>>> import numpy as np
>>> np.set_printoptions(precision=2, suppress=True, linewidth=160, legacy="1.25")
>>> tidy = lambda a: np.round(a, 2) + 0
>>> X = np.loadtxt("out4.csv", delimiter=",")
>>> print(X)
[[-19.  16.  11.  27. -15.   6.  19. -23.  10.]
 [ -3.  -6.   6.   0.   9.  -9.   3.  12.   3.]
 [ 12.  12. -18.  -6. -20.  22. -12. -26. -10.]
 [ 21.   0. -21. -21.  -7.  14. -21.  -7. -14.]
 [ 21.   0. -21. -21.  -7.  14. -21.  -7. -14.]
 [  4.  -4.  -2.  -6.   4.  -2.  -4.   6.  -2.]
 [ 25. -16. -17. -33.  13.  -2. -25.  21. -14.]
 [ -1.  10.  -4.   6. -13.  11.   1. -18.  -1.]
 [ 15.  -6. -12. -18.   3.   3. -15.   6.  -9.]
 [  1. -10.   4.  -6.  13. -11.  -1.  18.   1.]]
>>> # looks like rank 2
>>> print(np.argsort(-np.linalg.norm(X, axis=0).round(6), kind="stable")[:3])
[3 7 0]
>>> print(tidy(np.linalg.norm(X, 2) / np.linalg.norm(X)))
0.8
>>> print(np.linalg.cond(X) > 100)
True
>>> K = np.loadtxt("x.csv", delimiter=",")
>>> print(K)
[[0. 4. 0. 0. 0. 0. 0. 0. 0.]
 [4. 0. 4. 0. 0. 0. 0. 0. 0.]
 [0. 4. 2. 4. 0. 0. 0. 0. 0.]
 [0. 0. 4. 0. 4. 0. 0. 0. 0.]
 [0. 0. 0. 4. 4. 4. 0. 0. 0.]
 [0. 0. 0. 0. 4. 1. 4. 0. 0.]
 [0. 0. 0. 0. 0. 4. 2. 4. 0.]
 [0. 0. 0. 0. 0. 0. 4. 1. 4.]
 [0. 0. 0. 0. 0. 0. 0. 4. 3.]]
>>> # symmetric, so the eigenvalues are real
>>> Uu, sigma, Vh = np.linalg.svd(X)
>>> print(tidy(sigma))
[103.06  77.01   0.     0.     0.     0.     0.     0.     0.  ]
>>> print(np.argmax(sigma[:-1] / (sigma[1:] + 1e-6)) + 1)
2
>>> other = Uu[:, :2] @ np.diag(sigma[:2]) @ Vh[:2]
>>> print(tidy(other))
[[-19.  16.  11.  27. -15.   6.  19. -23.  10.]
 [ -3.  -6.   6.   0.   9.  -9.   3.  12.   3.]
 [ 12.  12. -18.  -6. -20.  22. -12. -26. -10.]
 [ 21.   0. -21. -21.  -7.  14. -21.  -7. -14.]
 [ 21.   0. -21. -21.  -7.  14. -21.  -7. -14.]
 [  4.  -4.  -2.  -6.   4.  -2.  -4.   6.  -2.]
 [ 25. -16. -17. -33.  13.  -2. -25.  21. -14.]
 [ -1.  10.  -4.   6. -13.  11.   1. -18.  -1.]
 [ 15.  -6. -12. -18.   3.   3. -15.   6.  -9.]
 [  1. -10.   4.  -6.  13. -11.  -1.  18.   1.]]
>>> print(tidy(np.linalg.norm(X - other) / np.linalg.norm(X)))
0.0
>>> print(np.linalg.matrix_rank(X, rtol=0.05))
2
>>> print(tidy(np.abs(X - other).max()))
0.0
